>>> import numpy as np
>>> np.set_printoptions(precision=3, suppress=True, linewidth=160, legacy="1.25")
>>> rd = lambda a: np.round(a, 3) + 0
>>> arr = np.load("mat.npy")
>>> rd(arr)
array([[0.273, 0.091, 0.227, 0.182, 0.227],
       [0.   , 0.333, 0.333, 0.25 , 0.083],
       [0.222, 0.278, 0.111, 0.222, 0.167],
       [0.059, 0.294, 0.059, 0.294, 0.294],
       [0.25 , 0.25 , 0.2  , 0.2  , 0.1  ]])
>>> # row-stochastic, so 1 is an eigenvalue
>>> other = np.array([[0, -1, 2], [0, 3, 3], [-3, -3, -2], [2, -2, 0], [2, -3, 1]])
>>> rd(other.T @ arr.T)
array([[ 0.136, -0.333,  0.444,  1.   ,  0.   ],
       [-1.727, -0.75 , -0.667, -0.824, -0.8  ],
       [ 0.591,  0.417,  1.222,  1.176,  0.95 ]])
>>> np.linalg.matrix_rank(np.vstack([arr, other.T]))
5
>>> rd(np.einsum("ij,ij->i", arr, arr))
array([0.219, 0.292, 0.216, 0.266, 0.215])
>>> rd(np.einsum("ik,kj->ji", arr, other))
array([[ 0.136, -0.333,  0.444,  1.   ,  0.   ],
       [-1.727, -0.75 , -0.667, -0.824, -0.8  ],
       [ 0.591,  0.417,  1.222,  1.176,  0.95 ]])
>>> np.vstack([arr, other.T]).shape
(8, 5)
>>> ev, evecs = np.linalg.eig(arr)
>>> rd(ev)
array([ 1.   ,  0.294, -0.156, -0.056,  0.029])
>>> rd(np.sort(np.linalg.eigvals(np.linalg.inv(arr))))
array([-17.985,  -6.398,   1.   ,   3.403,  34.104])
>>> left, sv, Vt = np.linalg.svd(arr)
>>> rd(sv)
array([1.015, 0.3  , 0.257, 0.147, 0.007])
>>> print(np.argmax(sv[:-1] / (sv[1:] + 1e-6)) + 1)
4
>>> other = left[:, :4] @ np.diag(sv[:4]) @ Vt[:4]
>>> rd(np.linalg.norm(arr - other, 2)), rd(sv[4])
(0.007, 0.007)
>>> rd(np.linalg.norm(arr - other) / np.linalg.norm(arr))
0.006
>>> np.linalg.matrix_rank(arr, rtol=0.05)
4
>>> mat = np.loadtxt("case4.csv", delimiter=",")
>>> mat
array([[ 2., -1., -9.,  9.],
       [-4.,  3.,  6.,  5.],
       [ 9.,  6., -6.,  6.],
       [-6.,  5.,  4.,  2.],
       [ 9.,  6., -6.,  6.]])
>>> other = np.array([[2, 3], [1, 3], [2, 2], [3, 3]])
>>> np.einsum("ij,ij->i", mat, mat)
array([167.,  86., 189.,  81., 189.])
>>> print(np.einsum("ik,kj->ji", mat, other))
[[12. 22. 30.  7. 30.]
 [12. 24. 51. 11. 51.]]
>>> print(other.T @ mat.T)
[[12. 22. 30.  7. 30.]
 [12. 24. 51. 11. 51.]]
>>> print(np.linalg.matrix_rank(np.vstack([mat, other.T])))
4
>>> P = mat @ np.linalg.solve(mat.T @ mat, mat.T)
>>> rd(np.trace(P))
4.0
>>> rd(P @ mat[:, 0])
array([ 2., -4.,  9., -6.,  9.])
>>> np.allclose(P @ P, P)
True
>>> u = np.array([2, -1, -2])
>>> np.convolve(mat[4], u)
array([ 18.,   3., -36.,   6.,   6., -12.])
>>> print(np.array([np.convolve(row, u, "same") for row in mat]))
[[ -4. -21.  29.   9.]
 [ 10.  17.  -2. -17.]
 [  3. -36.   6.   6.]
 [ 16.  15. -10. -10.]
 [  3. -36.   6.   6.]]
>>> W2 = np.array([[-1, 1, -3, 3], [0, -2, 2, 2], [2, 1, -1, 1], [-1, -3, 3, -1]])
>>> rng = np.random.default_rng(637196)
>>> M = (rng.random((26, 4)) < 0.25) @ W2
>>> M
array([[ 0,  0,  0,  0],
       [ 0,  0,  0,  0],
       [-1,  1, -3,  3],
       [ 0,  0,  0,  0],
       [-1,  1, -3,  3],
       [-1,  1, -3,  3],
       [ 2,  1, -1,  1],
       [ 0,  0,  0,  0],
       [ 1, -4,  4,  2],
       [-1, -3,  3, -1],
       [ 2,  1, -1,  1],
       [ 0,  0,  0,  0],
       [ 0,  0,  0,  0],
       [-1, -5,  5,  1],
       [ 0,  0,  0,  0],
       [ 2,  1, -1,  1],
       [ 2,  1, -1,  1],
       [-1, -3,  3, -1],
       [ 0, -2,  2,  2],
       [ 0, -2,  2,  2],
       [ 0,  0,  0,  0],
       [-1,  1, -3,  3],
       [ 0,  0,  0,  0],
       [ 0, -2,  2,  2],
       [ 0, -1, -1,  3],
       [ 0,  0,  0,  0]])
>>> x = np.array([0, -2, 1, -2])
>>> rhs = M @ x
>>> print(rd(np.linalg.lstsq(M, rhs)[0]))
[ 0. -2.  1. -2.]
>>> rd(np.linalg.pinv(M) @ M)
array([[1., 0., 0., 0.],
       [0., 1., 0., 0.],
       [0., 0., 1., 0.],
       [0., 0., 0., 1.]])
>>> rhs = rhs + 0.1 * rng.normal(size=26)
>>> print(rd(rhs))
[  0.154   0.097 -11.221   0.116 -10.892 -11.045  -4.757   0.165   7.961  10.812  -4.877  -0.117  -0.077  13.062  -0.026  -4.873  -4.905  11.017   2.011
   1.913  -0.039 -10.987  -0.294   2.013  -4.951  -0.003]
>>> c, *_ = np.linalg.lstsq(M, rhs)
>>> [round(float(np.linalg.norm(np.linalg.solve(M.T @ M + lam * np.eye(4), M.T @ rhs))), 2) for lam in (0, 1, 10, 100)]
[3.01, 2.72, 2.47, 1.58]
>>> rd(c)
array([ 0.066, -2.024,  0.976, -2.005])
>>> rd(M.T @ (rhs - M @ c))
array([0., 0., 0., 0.])
>>> c.round()
array([ 0., -2.,  1., -2.])
>>> K = np.loadtxt("layer3.csv", delimiter=",")
>>> K
array([[-0.744,  1.755, -1.364],
       [-1.715, -1.851, -3.32 ],
       [ 1.796, -2.289, -5.48 ],
       [ 1.222,  0.575, -3.501],
       [ 2.753,  1.804, -0.495],
       [-4.049, -3.938, -4.562],
       [ 0.123,  1.037,  1.039],
       [ 2.756, -0.832,  0.75 ],
       [-2.883,  0.662,  2.557],
       [ 1.88 ,  3.686,  0.526],
       [ 2.467,  3.578,  4.397],
       [-3.393, -1.199, -0.502],
       [ 0.504,  2.197,  3.344],
       [ 0.222,  1.214,  2.712],
       [ 0.944, -0.578, -2.863],
       [ 0.259,  1.926,  0.864]])
>>> x = np.array([3, 1, 0])
>>> np.sign((K @ x).round(6))
array([-1., -1.,  1.,  1.,  1., -1.,  1.,  1., -1.,  1.,  1., -1.,  1.,  1.,  1.,  1.])
>>> print(np.linalg.norm(K @ x) <= np.linalg.norm(K, 2) * np.linalg.norm(x) + 1e-9)
True
>>> Xc = K - K.mean(axis=0)
>>> evecs = np.linalg.svd(Xc)[2][:2]
>>> other = Xc - Xc @ evecs.T @ evecs
>>> rd(np.diag(evecs.T @ evecs))
array([0.855, 0.329, 0.816])
>>> print(rd(other.std(axis=0)))
[0.37  0.796 0.416]
>>> other = np.c_[K[:, :1] @ np.array([[2]]), np.array([2, -1, -2, 1, 1, 0, 0, 2, -2, 2, 2, -1, -1, 2, 1, -2])]
>>> other
array([[-1.488,  2.   ],
       [-3.43 , -1.   ],
       [ 3.592, -2.   ],
       [ 2.444,  1.   ],
       [ 5.506,  1.   ],
       [-8.098,  0.   ],
       [ 0.246,  0.   ],
       [ 5.512,  2.   ],
       [-5.766, -2.   ],
       [ 3.76 ,  2.   ],
       [ 4.934,  2.   ],
       [-6.786, -1.   ],
       [ 1.008, -1.   ],
       [ 0.444,  2.   ],
       [ 1.888,  1.   ],
       [ 0.518, -2.   ]])
>>> rd(np.linalg.norm(other - K @ np.linalg.lstsq(K, other)[0], axis=0))
array([0.   , 5.303])
>>> np.linalg.matrix_rank(np.c_[K, other])
4
>>> np.linalg.matrix_rank(other)
2
>>> print(rd(np.linalg.lstsq(K, other[:, 0])[0]))
[2. 0. 0.]
>>> dist = np.linalg.norm(K[:, None] - K[None], axis=-1)
>>> dist[12].round(6).argsort(kind="stable")[:4]
array([12, 13, 15,  6])
>>> print(np.flatnonzero(dist[12] < dist.mean() / 2))
[12 13 15]
>>> rd(dist[:5, :5])
array([[0.   , 4.216, 6.305, 3.134, 3.604],
       [4.216, 0.   , 4.145, 3.814, 6.427],
       [6.305, 4.145, 0.   , 3.528, 6.521],
       [3.134, 3.814, 3.528, 0.   , 3.59 ],
       [3.604, 6.427, 6.521, 3.59 , 0.   ]])
>>> (dist + 1e9 * np.eye(16)).round(6).argmin(axis=1)
array([15, 14, 14, 14,  9,  1, 15,  4, 13,  4, 12,  1, 13, 12,  3,  6])
>>> np.unravel_index(dist.round(6).argmax(), dist.shape)
(5, 10)
>>> E = np.load("run19.npy")
>>> rd(E)
array([[ 0.973, -0.066, -0.056, -0.052, -0.111,  0.062],
       [-0.066,  0.838, -0.138, -0.127, -0.271,  0.151],
       [-0.056, -0.138,  0.882, -0.108, -0.231,  0.129],
       [-0.052, -0.127, -0.108,  0.901, -0.212,  0.118],
       [-0.111, -0.271, -0.231, -0.212,  0.547,  0.253],
       [ 0.062,  0.151,  0.129,  0.118,  0.253,  0.859]])
>>> ev, evecs = np.linalg.eigh(E)
>>> x = np.array([-2, 1, -3, -1, -3, 0])
>>> rd(x @ E @ x / (x @ x)), rd(ev[0]), rd(ev[-1])
(0.549, 0.0, 1.0)
>>> rd(evecs * np.maximum(ev, 0) @ evecs.T)
array([[ 0.973, -0.066, -0.056, -0.052, -0.111,  0.062],
       [-0.066,  0.838, -0.138, -0.127, -0.271,  0.151],
       [-0.056, -0.138,  0.882, -0.108, -0.231,  0.129],
       [-0.052, -0.127, -0.108,  0.901, -0.212,  0.118],
       [-0.111, -0.271, -0.231, -0.212,  0.547,  0.253],
       [ 0.062,  0.151,  0.129,  0.118,  0.253,  0.859]])
>>> rd(x @ E @ x)
13.176
>>> rank = np.linalg.matrix_rank(E)
>>> rank
5
>>> N = np.linalg.svd(E)[2][rank:].T
>>> [int(np.linalg.matrix_rank(np.delete(E, i, axis=0))) for i in range(6)]
[5, 5, 5, 5, 5, 5]
>>> np.linalg.matrix_rank(E.T @ E), np.linalg.matrix_rank(E @ E.T)
(5, 5)
>>> [int(np.linalg.matrix_rank(E[:i])) for i in range(1, len(E) + 1)]
[1, 2, 3, 4, 5, 5]
>>> left, sv, Vt = np.linalg.svd(E)
>>> np.argmax(sv[:-1] / (sv[1:] + 1e-6)) + 1
5
>>> rd(sv)
array([1., 1., 1., 1., 1., 0.])
>>> other = left[:, :5] @ np.diag(sv[:5]) @ Vt[:5]
>>> rd(np.linalg.norm(E - other, 2)), rd(sv[5])
(0.0, 0.0)
>>> np.linalg.matrix_rank(other)
5
>>> F = np.array([[2, 1, -1, 1, 2, 1], [4, 2, -2, 2, 4, 2], [-6, -3, 3, -3, -6, -3]])
>>> # column 3 repeats column 1
>>> left, sv, Vt = np.linalg.svd(F)
>>> rd(sv)
array([12.961,  0.   ,  0.   ])
>>> other = left[:, :1] @ np.diag(sv[:1]) @ Vt[:1]
>>> rd(np.linalg.norm(F - other) / np.linalg.norm(F))
0.0
>>> rd(other)
array([[ 2.,  1., -1.,  1.,  2.,  1.],
       [ 4.,  2., -2.,  2.,  4.,  2.],
       [-6., -3.,  3., -3., -6., -3.]])
>>> rd(np.linalg.norm(F - other, 2)), rd(sv[1])
(0.0, 0.0)
>>> print(rd(np.abs(F - other).max()))
0.0
>>> np.linalg.matrix_rank(other)
1
>>> np.linalg.matrix_rank(F, rtol=0.1)
1
>>> [round(float(x), 3) for x in np.linalg.svd(F, compute_uv=False)[:3]]
[12.961, 0.0, 0.0]
>>> np.argsort(-np.linalg.norm(F, axis=0).round(6), kind="stable")[:3]
array([0, 4, 1])
>>> u = np.array([2, 0])
>>> np.cross(F[0, :3], F[2, :3])
array([0, 0, 0])
>>> np.convolve(F[0], u)
array([ 4,  2, -2,  2,  4,  2,  0])
>>> np.array([np.convolve(row, u, "same") for row in F])
array([[  4,   2,  -2,   2,   4,   2],
       [  8,   4,  -4,   4,   8,   4],
       [-12,  -6,   6,  -6, -12,  -6]])
>>> np.polyval(u, F[0])
array([ 4,  2, -2,  2,  4,  2])
>>> other = np.array([[1, -1, -1],
...     [1, 0, 1],
...     [2, 1, -3],
...     [-1, 3, -3],
...     [2, 2, 0],
...     [1, 0, -2]])
>>> np.vstack([F, other.T]).shape
(6, 6)
>>> other.T @ F.T
array([[  5,  10, -15],
       [  4,   8, -12],
       [ -3,  -6,   9]])
>>> other = F / np.sqrt((F ** 2).mean(axis=1, keepdims=True))
>>> np.linalg.matrix_rank(other) == np.linalg.matrix_rank(F)
True
>>> other = np.array([[3, 4, 2]])
>>> W0 = other.T @ other
>>> W0
array([[ 9, 12,  6],
       [12, 16,  8],
       [ 6,  8,  4]])
>>> [round(float(x), 3) for x in np.linalg.svd(W0, compute_uv=False)[:3]]
[29.0, 0.0, 0.0]
>>> np.argsort(-np.linalg.norm(W0, axis=0).round(6), kind="stable")[:3]
array([1, 0, 2])
>>> rd(np.linalg.norm(W0, 2) / np.linalg.norm(W0))
1.0
>>> z = rng.permutation(3)
>>> print(z)
[2 0 1]
>>> other = W0[z][:, z]
>>> np.diag(other)
array([ 4,  9, 16])
>>> other
array([[ 4,  6,  8],
       [ 6,  9, 12],
       [ 8, 12, 16]])
>>> np.allclose(other, W0)
False
>>> rd(W0 @ np.linalg.pinv(W0) @ W0)
array([[ 9., 12.,  6.],
       [12., 16.,  8.],
       [ 6.,  8.,  4.]])
>>> np.abs(np.diag(np.linalg.qr(W0)[1])) > 1e-9
array([ True, False, False])
>>> print(np.unique(W0.round(6), axis=0).shape)
(3, 3)
>>> other = W0 / np.sqrt((W0 ** 2).mean(axis=1, keepdims=True))
>>> print(W0 - W0.mean(axis=1, keepdims=True))
[[ 0.  3. -3.]
 [ 0.  4. -4.]
 [ 0.  2. -2.]]
>>> rd(np.linalg.norm(other, axis=1))
array([1.732, 1.732, 1.732])
>>> print(rd(other[0]))
[0.965 1.287 0.643]
>>> A = np.load("block13.npy")
>>> A
array([[ 0.7  ,  0.9  , -0.93 , -0.3  ],
       [ 0.1  ,  1.6  ,  0.755,  0.2  ],
       [ 0.2  ,  0.8  , -0.291, -0.1  ],
       [-0.5  , -0.2  , -3.664, -1.2  ],
       [ 0.6  , -0.5  , -2.91 , -0.9  ],
       [-0.4  , -0.3  ,  0.925,  0.3  ],
       [ 0.6  ,  1.8  , -0.414, -0.1  ],
       [-1.   , -0.1  , -1.781, -0.6  ],
       [ 1.5  , -2.2  ,  1.392,  0.4  ],
       [ 0.   ,  1.   ,  2.27 ,  0.7  ],
       [ 0.3  ,  0.1  ,  0.874,  0.3  ],
       [-0.5  , -0.9  ,  3.885,  1.3  ],
       [ 1.4  , -0.1  ,  2.443,  0.8  ],
       [-1.8  , -0.1  ,  2.692,  0.9  ],
       [ 0.5  , -0.6  , -0.841, -0.3  ],
       [ 0.1  , -1.9  , -2.977, -1.   ],
       [ 0.   ,  0.1  ,  3.716,  1.2  ]])
>>> w1 = np.array([[3, 0, 0, 0], [-3, 3, 1, 1], [2, 3, -3, -2], [2, -3, 1, -3]])
>>> c = np.array([5, 4, -5, 2])
>>> act = np.maximum(A @ w1 + c, 0)
>>> rd((act > 0).mean(axis=0))
array([0.882, 0.824, 0.176, 0.529])
>>> (act > 0).astype(int)
array([[1, 1, 0, 1],
       [1, 1, 0, 1],
       [1, 1, 0, 1],
       [0, 0, 1, 1],
       [1, 0, 1, 1],
       [1, 1, 0, 0],
       [1, 1, 0, 1],
       [0, 1, 0, 1],
       [1, 1, 0, 0],
       [1, 1, 0, 0],
       [1, 1, 0, 0],
       [1, 1, 0, 0],
       [1, 1, 0, 0],
       [1, 1, 0, 0],
       [1, 1, 0, 1],
       [1, 0, 1, 1],
       [1, 1, 0, 0]])
>>> W2 = np.array([[0, 4, 5], [4, 2, 0], [4, 1, 0], [0, 4, 3]])
>>> print((act @ W2).round(6).argmax(axis=1))
[1 0 1 1 1 1 1 1 2 1 1 1 1 1 2 1 1]
>>> w1 @ W2
array([[  0,  12,  15],
       [ 16,  -1, -12],
       [  0,   3,   4],
       [ -8,  -9,   1]])
